$ python -q
>>> import numpy as np
>>> np.set_printoptions(precision=2, suppress=True, linewidth=100)
>>> F = np.array([[-0.46, -0.4, -0.07, -0.31, -0.88, -0.71],
...     [-0.5, -0.4, -0.1, -0.3, -0.9, -0.7],
...     [0.2, 0.5, -0.8, -0.4, -0.8, 0.2],
...     [-1.9, 0.0, 1.3, 0.5, -1.1, 0.8]])
>>> theta = np.radians(15)
>>> R = np.eye(6)
>>> R[5, 5] = R[2, 2] = np.cos(theta)
>>> R[5, 2], R[2, 5] = -np.sin(theta), np.sin(theta)
>>> R
array([[ 1.  ,  0.  ,  0.  ,  0.  ,  0.  ,  0.  ],
       [ 0.  ,  1.  ,  0.  ,  0.  ,  0.  ,  0.  ],
       [ 0.  ,  0.  ,  0.97,  0.  ,  0.  ,  0.26],
       [ 0.  ,  0.  ,  0.  ,  1.  ,  0.  ,  0.  ],
       [ 0.  ,  0.  ,  0.  ,  0.  ,  1.  ,  0.  ],
       [ 0.  ,  0.  , -0.26,  0.  ,  0.  ,  0.97]])
>>> out = F @ R.T
>>> np.linalg.svd(F, compute_uv=False), np.linalg.svd(out, compute_uv=False)
(array([2.82, 1.85, 1.17, 0.03]), array([2.82, 1.85, 1.17, 0.03]))
>>> out
array([[-0.46, -0.4 , -0.25, -0.31, -0.88, -0.67],
       [-0.5 , -0.4 , -0.28, -0.3 , -0.9 , -0.65],
       [ 0.2 ,  0.5 , -0.72, -0.4 , -0.8 ,  0.4 ],
       [-1.9 ,  0.  ,  1.46,  0.5 , -1.1 ,  0.44]])
>>> np.allclose(F @ F.T, out @ out.T)
True
>>> J = np.loadtxt("dump.csv", delimiter=",")
>>> J
array([[ 0.,  2., -6.],
       [ 0.,  0.,  6.],
       [ 0.,  0.,  0.]])
>>> [int(np.linalg.matrix_rank(np.linalg.matrix_power(J, p))) for p in range(1, 4)]
[2, 1, 0]
>>> np.prod(np.diag(J)), round(float(np.linalg.det(J)), 2)
(np.float64(0.0), 0.0)
>>> np.linalg.matrix_rank(J - J[0, 0] * np.eye(3))
np.int64(2)
>>> Uu, sigma, Vt = np.linalg.svd(F)
>>> np.argmax(sigma[:-1] / (sigma[1:] + 1e-6)) + 1
np.int64(3)
>>> out = Uu[:, :3] @ np.diag(sigma[:3]) @ Vt[:3]
>>> round(np.linalg.norm(F - out) / np.linalg.norm(F), 2)
np.float64(0.01)
>>> np.linalg.matrix_rank(F, rtol=0.05)
np.int64(3)
>>> out = np.array([[3, 0], [0, 1]])
>>> cent = np.kron(out, J)
>>> cent
array([[  0.,   6., -18.,   0.,   0.,  -0.],
       [  0.,   0.,  18.,   0.,   0.,   0.],
       [  0.,   0.,   0.,   0.,   0.,   0.],
       [  0.,   0.,  -0.,   0.,   2.,  -6.],
       [  0.,   0.,   0.,   0.,   0.,   6.],
       [  0.,   0.,   0.,   0.,   0.,   0.]])
>>> np.linalg.matrix_rank(cent)
np.int64(4)
>>> cent.shape
(6, 6)
>>> rng = np.random.default_rng(6340)
>>> idx = rng.permutation(6)
>>> idx
array([4, 3, 2, 0, 5, 1])
>>> out = cent[idx][:, idx]
>>> np.diag(out)
array([0., 0., 0., 0., 0., 0.])
>>> np.sort(np.abs(np.linalg.eigvals(out)))
array([0., 0., 0., 0., 0., 0.])
>>> np.trace(out)
np.float64(0.0)
>>> np.round(np.linalg.det(out), 2), round(np.linalg.det(cent[idx]), 2)
(np.float64(0.0), np.float64(0.0))
